>>> import numpy as np
>>> import numpy.linalg as la
>>> np.set_printoptions(precision=2, suppress=True, linewidth=140)
>>> W0 = np.array([[-2, 2, 1], [1, -2, 2], [2, 1, -2]])
>>> q = W0.astype(float).copy()
>>> for j in range(3):
...     q[:, j] -= q[:, :j] @ (q[:, :j].T @ q[:, j])
...     q[:, j] /= la.norm(q[:, j])
... 
>>> print(np.round(q.T @ q, 2) + 0)
[[1. 0. 0.]
 [0. 1. 0.]
 [0. 0. 1.]]
>>> print(np.round(q.T @ W0, 2) + 0)
[[ 3.   -1.33 -1.33]
 [ 0.    2.69 -2.15]
 [ 0.    0.    1.61]]
>>> vec = np.array([0, 3, 3])
>>> rhs = W0 @ vec
>>> print(rhs)
[ 9  0 -3]
>>> print(la.solve(W0, rhs))
[-0.  3.  3.]
>>> print(la.solve(W0.T, W0[2]))
[-0.  0.  1.]
>>> print(la.solve(W0, W0[:, 0]))
[1. 0. 0.]
>>> mat = np.load("sample3.npy")
>>> print(mat)
[[ 0.91 -0.6  -0.3 ]
 [-0.84  0.2   0.3 ]
 [ 3.17 -0.9  -1.  ]
 [ 2.99  0.1  -1.  ]
 [-2.73 -1.    0.9 ]
 [ 0.99  0.2  -0.4 ]
 [ 3.72  0.8  -1.2 ]
 [-1.6  -0.3   0.5 ]
 [ 3.1   0.9  -1.  ]
 [-2.3   0.    0.8 ]
 [-2.98 -1.    1.  ]
 [-4.52 -0.3   1.5 ]
 [ 4.13 -0.5  -1.4 ]]
>>> # column 0 dominates
>>> vec = np.array([5, 5, 3])
>>> rhs = mat @ vec
>>> coef, lr = np.zeros(3), 1 / la.norm(mat, 2) ** 2
>>> for i in range(12):
...     coef -= lr * mat.T @ (mat @ coef - rhs)
...     if i % 2 == 0: print(i, round(la.norm(mat @ coef - rhs), 2))
... 
0 9.6
2 8.89
4 8.24
6 7.63
8 7.07
10 6.55
>>> print(coef)
[ 3.83  2.05 -1.26]
>>> print(round(la.cond(mat), 2))
98.61
>>> Xs = mat - mat.mean(axis=0)
>>> left, sv, Vh = la.svd(Xs, full_matrices=False)
>>> print(sv)
[10.85  1.98  0.11]
>>> print(la.matrix_rank(Xs))
3
>>> print(np.searchsorted(np.cumsum(sv ** 2) / (sv ** 2).sum(), 0.9) + 1)
1
>>> print(np.round(Xs.mean(axis=0), 2) + 0)
[0. 0. 0.]
>>> print(np.round(sv ** 2 / (sv ** 2).sum(), 2) + 0)
[0.97 0.03 0.  ]
>>> Xs = (mat - mat.mean(axis=0)) / mat.std(axis=0)
>>> print(np.argwhere(np.abs(Xs) > 2))
[]
>>> coef = la.lstsq(np.delete(Xs, 0, axis=1), Xs[:, 0])[0]
>>> print(np.round(1 - np.var(Xs[:, 0] - np.delete(Xs, 0, axis=1) @ coef), 2))
1.0
>>> D = la.norm(mat[:, None] - mat[None], axis=-1)
>>> print(np.flatnonzero(D[0] < D.mean() / 2))
[0 5]
>>> print(D[:5, :5])
[[0.   2.02 2.38 2.3  3.85]
 [2.02 0.   4.36 4.05 2.32]
 [2.38 4.36 0.   1.02 6.2 ]
 [2.3  4.05 1.02 0.   6.13]
 [3.85 2.32 6.2  6.13 0.  ]]
>>> print(la.norm(mat - mat.mean(axis=0), axis=1))
[0.76 1.28 3.08 2.84 3.3  0.84 3.72 2.01 3.13 2.77 3.56 5.09 4.05]
>>> print((D + 1e9 * np.eye(13)).round(6).argmin(axis=1))
[ 5  7  3  8 10  0  8  9  6  7  4 10  2]
>>> print(D[0].round(6).argsort(kind="stable")[:4])
[0 5 1 3]
>>> print(la.matrix_rank(D ** 2))
5
>>> print(la.norm(mat, axis=1))
[1.13 0.91 3.44 3.15 3.04 1.09 3.99 1.7  3.38 2.44 3.3  4.77 4.39]
>>> F = np.array([[1, 6], [7, 2]])
>>> q, r_ = la.qr(F)
>>> print(q.shape, r_.shape)
(2, 2) (2, 2)
>>> print(q @ r_)
[[1. 6.]
 [7. 2.]]
>>> print(round(float(np.trace(q @ q.T)), 2))
2.0
>>> print(r_)
[[-7.07 -2.83]
 [ 0.   -5.66]]
>>> print(np.round(q.T @ q, 2) + 0)
[[1. 0.]
 [0. 1.]]
